$ ipython --no-banner

In [1]: import numpy as np

In [2]: import numpy.linalg as la

In [3]: np.set_printoptions(suppress=True, linewidth=160)

In [4]: M = np.loadtxt("run5.csv", delimiter=",")

In [5]: M
Out[5]: 
array([[ -9.,  10., -16.,   5.],
       [ 12.,  -9.,  18.,  -6.],
       [ 12., -10.,  19.,  -5.],
       [  0.,   2.,  -2.,   4.]])

In [6]: out = la.inv(M)

In [7]: np.round(M @ out, 2) + 0
Out[7]: 
array([[1., 0., 0., 0.],
       [0., 1., 0., 0.],
       [0., 0., 1., 0.],
       [0., 0., 0., 1.]])

In [8]: round(la.slogdet(M)[0], 2)
Out[8]: np.float64(-1.0)

In [9]: out.round(2)
Out[9]: 
array([[-1.  ,  1.67, -2.33,  0.83],
       [ 1.33, -1.  ,  2.  , -0.67],
       [ 1.33, -1.67,  2.67, -0.83],
       [ 0.  , -0.33,  0.33,  0.17]])

In [10]: round(float(la.cond(M)), 2)
Out[10]: 222.38

In [11]: print(round(float(la.norm(M) ** 2 / la.norm(M, 2) ** 2), 2))
1.01

In [12]: print(M[0] @ M[3])
72.0

In [13]: round(float(la.norm(M, 2)), 2)
Out[13]: 41.02

In [14]: round(float(la.norm(M, 1)), 2), np.round(la.norm(M, np.inf), 2)
Out[14]: (55.0, np.float64(46.0))

In [15]: la.norm(M, axis=1).argmax()
Out[15]: np.int64(2)

In [16]: np.einsum("ii->", M)
Out[16]: np.float64(5.0)

In [17]: round(la.det(2 * M), 2), np.round(la.det(M), 2)
Out[17]: (np.float64(-864.0), np.float64(-54.0))

In [18]: round(la.det(M.T), 2)
Out[18]: np.float64(-54.0)

In [19]: K = np.load("layer16.npy")

In [20]: K
Out[20]: 
array([[0, 3, 2, 2, 0, 2],
       [3, 0, 3, 2, 2, 0],
       [2, 3, 0, 3, 2, 2],
       [2, 2, 3, 0, 3, 2],
       [0, 2, 2, 3, 0, 3],
       [2, 0, 2, 2, 3, 0]])

In [21]: # symmetric

In [22]: x = np.array([-4, 3, 0, 5, 5, -1])

In [23]: target = K @ x

In [24]: print(target)
[17  8 24 11 18 17]

In [25]: print(np.round(la.solve(K.T, K[4]), 2) + 0)
[0. 0. 0. 0. 1. 0.]

In [26]: np.round(la.solve(K, target), 2) + 0
Out[26]: array([-4.,  3.,  0.,  5.,  5., -1.])

In [27]: np.round(la.solve(K, -1 * target), 2) + 0
Out[27]: array([ 4., -3.,  0., -5., -5.,  1.])

In [28]: np.round(la.solve(K, target + K[:, 0]), 2) + 0
Out[28]: array([-3.,  3.,  0.,  5.,  5., -1.])

In [29]: w1 = np.array([[4, -3, 6, 7],
    ...:     [-2, -2, 7, 9],
    ...:     [3, -5, 1, 0],
    ...:     [-8, 7, 7, -2],
    ...:     [5, 5, -2, -3],
    ...:     [4, 6, 5, -4]])

In [30]: coef = np.array([0, 1, 1, 2])

In [31]: act = np.maximum(K @ w1 + coef, 0)

In [32]: la.matrix_rank(act)
Out[32]: np.int64(4)

In [33]: (act > 0).mean(axis=0)
Out[33]: array([0.5, 1. , 1. , 1. ])

In [34]: W2 = np.array([[0, 1, 3], [-3, 0, -2], [2, -1, 1], [-3, 3, 3]])

In [35]: w1 @ W2
Out[35]: 
array([[  0,  19,  45],
       [ -7,  18,  32],
       [ 17,   2,  20],
       [ -1, -21, -37],
       [-10,  -2,  -6],
       [  4, -13,  -7]])

In [36]: C2 = M.T @ M

In [37]: np.round(la.eigvalsh(C2)[::-1], 2)
Out[37]: array([1682.66,   14.89,    3.42,    0.03])

In [38]: np.allclose(C2, C2.T)
Out[38]: True

In [39]: (M @ M.T).shape
Out[39]: (4, 4)

In [40]: la.matrix_rank(C2)
Out[40]: np.int64(4)

In [41]: np.diag(C2)
Out[41]: array([369., 285., 945., 102.])

In [42]: np.trace(C2), (M ** 2).sum()
Out[42]: (np.float64(1701.0), np.float64(1701.0))

In [43]: C2
Out[43]: 
array([[ 369., -318.,  588., -177.],
       [-318.,  285., -516.,  162.],
       [ 588., -516.,  945., -291.],
       [-177.,  162., -291.,  102.]])

In [44]: evals, vecs = la.eigh(K)

In [45]: print(np.round(vecs @ np.diag(evals) @ vecs.T, 2) + 0)
[[0. 3. 2. 2. 0. 2.]
 [3. 0. 3. 2. 2. 0.]
 [2. 3. 0. 3. 2. 2.]
 [2. 2. 3. 0. 3. 2.]
 [0. 2. 2. 3. 0. 3.]
 [2. 0. 2. 2. 3. 0.]]

In [46]: np.abs(vecs[:, -1]).round(6).argmax()
Out[46]: np.int64(2)

In [47]: evals, vecs = la.eigh(K)

In [48]: x = np.array([-2, 3, 3, -1, -2, -1])

In [49]: np.abs(K).sum(axis=1).max(), np.round(np.abs(evals).max(), 2)
Out[49]: (np.int64(12), np.float64(10.46))

In [50]: np.round(la.eigvalsh(K[1:, 1:]), 2)
Out[50]: array([-4.24, -2.73, -2.41,  0.41,  8.97])

In [51]: np.round(vecs * np.abs(evals) @ vecs.T, 2)
Out[51]: 
array([[3.22, 0.54, 1.59, 1.32, 2.45, 0.17],
       [0.54, 3.9 , 0.98, 1.71, 0.77, 2.45],
       [1.59, 0.98, 4.46, 1.4 , 1.71, 1.32],
       [1.32, 1.71, 1.4 , 4.46, 0.98, 1.59],
       [2.45, 0.77, 1.71, 0.98, 3.9 , 0.54],
       [0.17, 2.45, 1.32, 1.59, 0.54, 3.22]])

In [52]: x @ K @ x
Out[52]: np.int64(-52)

In [53]: round(x @ K @ x / (x @ x), 2), round(float(evals[0]), 2), round(evals[-1], 2)
Out[53]: (np.float64(-1.86), -5.23, np.float64(10.46))
